% ipython --no-banner

In [1]: import numpy as np

In [2]: np.set_printoptions(suppress=True, linewidth=120)

In [3]: q, _ = np.linalg.qr(np.array([[0.2, 2.0, -0.8], [1.7, 0.3, -1.9], [-0.5, -0.7, 0.4]]))

In [4]: mat = -2 * q

In [5]: mat.round(1)
Out[5]: 
array([[ 0.2, -1.9, -0.6],
       [ 1.9,  0.4, -0.5],
       [-0.6,  0.5, -1.9]])

In [6]: vec = np.array([0, 0, 1])

In [7]: y = mat @ vec

In [8]: print(y.round(1))
[-0.6 -0.5 -1.9]

In [9]: print(np.round(np.linalg.solve(mat, -3 * y), 1) + 0)
[ 0.  0. -3.]

In [10]: print(np.round(np.linalg.solve(mat, y + mat[:, 1]), 1))
[0. 1. 1.]

In [11]: print(np.round(np.linalg.solve(mat.T, mat[0]), 1) + 0)
[1. 0. 0.]

In [12]: K = np.array([[-1, 0, 1, 2],
    ...:     [3, 4, 5, 6],
    ...:     [7, 8, 9, 10],
    ...:     [11, 12, 13, 14],
    ...:     [15, 16, 17, 18]])

In [13]: U, sigma, VT = np.linalg.svd(K)

In [14]: np.argmax(sigma[:-1] / (sigma[1:] + 1e-6)) + 1
Out[14]: np.int64(2)

In [15]: M2 = U[:, :2] @ np.diag(sigma[:2]) @ VT[:2]

In [16]: round(np.abs(K - M2).max(), 1)
Out[16]: np.float64(0.0)

In [17]: np.round(np.linalg.norm(K - M2, 2), 1), round(float(sigma[2]), 1)
Out[17]: (np.float64(0.0), 0.0)

In [18]: rk = np.linalg.matrix_rank(K)

In [19]: print(rk)
2

In [20]: null = np.linalg.svd(K)[2][rk:].T

In [21]: np.linalg.matrix_rank(K.T @ K), np.linalg.matrix_rank(K @ K.T)
Out[21]: (np.int64(2), np.int64(2))

In [22]: null.shape
Out[22]: (4, 2)

In [23]: [int(np.linalg.matrix_rank(K[:, :j + 1])) for j in range(4)]
Out[23]: [1, 2, 2, 2]

In [24]: E = np.array([[0, 0, 0, 0, 0], [2, 1, 5, 4, 5], [0, 0, 0, 0, 0], [0, 0, 0, 0, 0]])

In [25]: round(float(np.trace(np.linalg.pinv(E) @ E)), 1)
Out[25]: 1.0

In [26]: np.unique(E.round(6), axis=0).shape
Out[26]: (2, 5)

In [27]: F = np.array([[-1, -1, -1, 3, -3],
    ...:     [-2, 3, 3, -1, 3],
    ...:     [2, 2, 1, 3, 1],
    ...:     [-2, -2, 3, -2, -2]])

In [28]: F[1] = F[2]

In [29]: print(F)
[[-1 -1 -1  3 -3]
 [ 2  2  1  3  1]
 [ 2  2  1  3  1]
 [-2 -2  3 -2 -2]]

In [30]: np.argsort(-np.linalg.norm(F, axis=0).round(6), kind="stable")[:3]
Out[30]: array([3, 4, 0])

In [31]: print(np.linalg.matrix_rank(F, rtol=0.1))
3

In [32]: print([round(float(x), 1) for x in np.linalg.svd(F, compute_uv=False)[:3]])
[7.1, 4.6, 3.4]

In [33]: round(np.linalg.norm(F, 2) / np.linalg.norm(F), 1)
Out[33]: np.float64(0.8)

In [34]: A = np.array([[3.0, 0.0, 0.0, 0.0, 0.0],
    ...:     [0.0, -2.0, 1.0, -2.0, 0.0],
    ...:     [0.0, 0.0, 1.0, 2.0, -2.0],
    ...:     [0.0, 1.0, -2.0, 2.0, 1.0],
    ...:     [0.0, 2.0, -3.0, 2.0, 3.0]])

In [35]: # 2 groups of indices that never mix

In [36]: vec = np.array([2, 0, 0, 1, 3])

In [37]: (A * vec).sum(axis=1)
Out[37]: array([ 6., -2., -4.,  5., 11.])

In [38]: A @ np.eye(5)[4]
Out[38]: array([ 0.,  0., -2.,  1.,  3.])

In [39]: np.sign((A @ vec).round(6))
Out[39]: array([ 1., -1., -1.,  1.,  1.])

In [40]: A @ vec
Out[40]: array([ 6., -2., -4.,  5., 11.])

In [41]: cov = A.T @ A

In [42]: np.trace(cov), (A ** 2).sum()
Out[42]: (np.float64(63.0), np.float64(63.0))

In [43]: np.diag(cov)
Out[43]: array([ 9.,  9., 15., 16., 14.])

In [44]: cov
Out[44]: 
array([[  9.,   0.,   0.,   0.,   0.],
       [  0.,   9., -10.,  10.,   7.],
       [  0., -10.,  15., -10., -13.],
       [  0.,  10., -10.,  16.,   4.],
       [  0.,   7., -13.,   4.,  14.]])

In [45]: np.linalg.matrix_rank(cov)
Out[45]: np.int64(5)

In [46]: (A @ A.T).shape
Out[46]: (5, 5)

In [47]: theta = np.radians(135)

In [48]: Rm = np.eye(5)

In [49]: Rm[0, 0] = Rm[1, 1] = np.cos(theta)

In [50]: Rm[0, 1], Rm[1, 0] = -np.sin(theta), np.sin(theta)

In [51]: Rm.round(1)
Out[51]: 
array([[-0.7, -0.7,  0. ,  0. ,  0. ],
       [ 0.7, -0.7,  0. ,  0. ,  0. ],
       [ 0. ,  0. ,  1. ,  0. ,  0. ],
       [ 0. ,  0. ,  0. ,  1. ,  0. ],
       [ 0. ,  0. ,  0. ,  0. ,  1. ]])

In [52]: M2 = A @ Rm.T

In [53]: np.allclose(np.linalg.norm(A, axis=1), np.linalg.norm(M2, axis=1))
Out[53]: True

In [54]: np.round(np.abs(M2 - A).max(axis=0), 1)
Out[54]: array([5.1, 3.4, 0. , 0. , 0. ])

In [55]: M2 = np.linalg.inv(Rm)

In [56]: np.round(np.linalg.slogdet(Rm)[0], 1)
Out[56]: np.float64(1.0)

In [57]: (np.abs(M2) > 1e-9).astype(int)
Out[57]: 
array([[1, 1, 0, 0, 0],
       [1, 1, 0, 0, 0],
       [0, 0, 1, 0, 0],
       [0, 0, 0, 1, 0],
       [0, 0, 0, 0, 1]])

In [58]: round(np.linalg.cond(Rm), 1)
Out[58]: np.float64(1.0)

In [59]: np.round(np.linalg.det(Rm) * np.linalg.det(M2), 1)
Out[59]: np.float64(1.0)

In [60]: X = np.array([[-2.3, -0.9, 0.2],
    ...:     [-0.2, 0.8, -0.1],
    ...:     [1.3, -0.6, -1.5],
    ...:     [1.8, 0.6, 0.5]])

In [61]: rng = np.random.default_rng(156)

In [62]: X[2] = X[0] + 0.1 * rng.normal(size=3)

In [63]: X.round(1)
Out[63]: 
array([[-2.3, -0.9,  0.2],
       [-0.2,  0.8, -0.1],
       [-2.3, -0.9,  0.1],
       [ 1.8,  0.6,  0.5]])

In [64]: vec = np.array([0, 2, 1])

In [65]: y = X @ vec

In [66]: np.round(np.linalg.pinv(X) @ X, 1) + 0
Out[66]: 
array([[1., 0., 0.],
       [0., 1., 0.],
       [0., 0., 1.]])

In [67]: np.round(np.linalg.solve(X.T @ X, X.T @ y), 1) + 0
Out[67]: array([0., 2., 1.])

In [68]: y.round(1)
Out[68]: array([-1.6,  1.5, -1.7,  1.7])

In [69]: y = y + 0.1 * rng.normal(size=4)

In [70]: y.round(1)
Out[70]: array([-1.7,  1.5, -1.7,  1.8])

In [71]: beta, *_ = np.linalg.lstsq(X, y)

In [72]: print([round(float(np.linalg.norm(np.linalg.solve(X.T @ X + lam * np.eye(3), X.T @ y))), 2) for lam in (0, 1, 10, 100)])
[2.23, 0.99, 0.48, 0.1]

In [73]: beta.round()
Out[73]: array([0., 2., 1.])

In [74]: u = np.array([1, 1])

In [75]: np.round(np.convolve(X[2], u), 1)
Out[75]: array([-2.3, -3.2, -0.8,  0.1])

In [76]: np.round(np.cross(X[2, :3], X[0, :3]), 1) + 0
Out[76]: array([-0.1,  0.2,  0. ])

In [77]: np.round(np.correlate(X[2], X[0], "full"), 1)
Out[77]: array([-0.5,  1.9,  6.2,  2. , -0.2])

In [78]: np.round(np.array([np.convolve(row, u, "same") for row in X]), 1)
Out[78]: 
array([[-2.3, -3.2, -0.7],
       [-0.2,  0.6,  0.7],
       [-2.3, -3.2, -0.8],
       [ 1.8,  2.4,  1.1]])

In [79]: w1 = np.array([[1, 2], [-2, 2], [-2, 2]])

In [80]: beta = np.array([-5, -7])

In [81]: act = np.maximum(X @ w1 + beta, 0)

In [82]: (act > 0).astype(int)
Out[82]: 
array([[0, 0],
       [0, 0],
       [0, 0],
       [0, 0]])

In [83]: np.linalg.matrix_rank(act)
Out[83]: np.int64(0)

In [84]: C = np.array([[-9, 2, 5], [6, -4, -1]])

In [85]: print((act @ C).round(6).argmax(axis=1))
[0 0 0 0]

In [86]: M2 = np.array([[0, 1, 2, 1, 2],
    ...:     [2, 0, 2, 0, 3],
    ...:     [1, 0, 3, 3, 2],
    ...:     [3, 1, 0, 1, 1],
    ...:     [3, 2, 3, 1, 3]])

In [87]: J = M2 + M2.T

In [88]: J
Out[88]: 
array([[0, 3, 3, 4, 5],
       [3, 0, 2, 1, 5],
       [3, 2, 6, 3, 5],
       [4, 1, 3, 2, 2],
       [5, 5, 5, 2, 6]])

In [89]: # symmetric

In [90]: ev, V = np.linalg.eig(J)

In [91]: print(np.round(J @ V[:, 0] - ev[0] * V[:, 0], 1) + 0)
[0. 0. 0. 0. 0.]

In [92]: np.round(np.sort(np.linalg.eigvals(J.T)), 1)
Out[92]: array([-4.2, -2.9,  1.4,  2.5, 17.2])

In [93]: print(round(float(np.prod(ev)), 1))
738.0

In [94]: q, _ = np.linalg.qr(np.array([[-0.4, 2.1, 0.4], [0.7, 1.6, 0.8], [-0.7, -0.3, -0.5]]))

In [95]: ev = np.array([6, 6, 6])

In [96]: feats = q @ np.diag(ev) @ q.T

In [97]: print(feats.round(1) + 0)
[[6. 0. 0.]
 [0. 6. 0.]
 [0. 0. 6.]]

In [98]: ev, V = np.linalg.eigh(J)

In [99]: vec = np.array([8, 9, -4, 7, -5])

In [100]: np.round(V * np.abs(ev) @ V.T, 1)
Out[100]: 
array([[5.8, 1.6, 3.3, 0.9, 3.3],
       [1.6, 4.4, 2.5, 1.6, 2.8],
       [3.3, 2.5, 6.1, 2.8, 4.5],
       [0.9, 1.6, 2.8, 3.7, 3. ],
       [3.3, 2.8, 4.5, 3. , 8.2]])

In [101]: round(float(vec @ J @ vec / (vec @ vec)), 1), round(ev[0], 1), round(ev[-1], 1)
Out[101]: (0.2, np.float64(-4.2), np.float64(17.2))

In [102]: np.abs(J).sum(axis=1).max(), round(float(np.abs(ev).max()), 1)
Out[102]: (np.int64(23), 17.2)
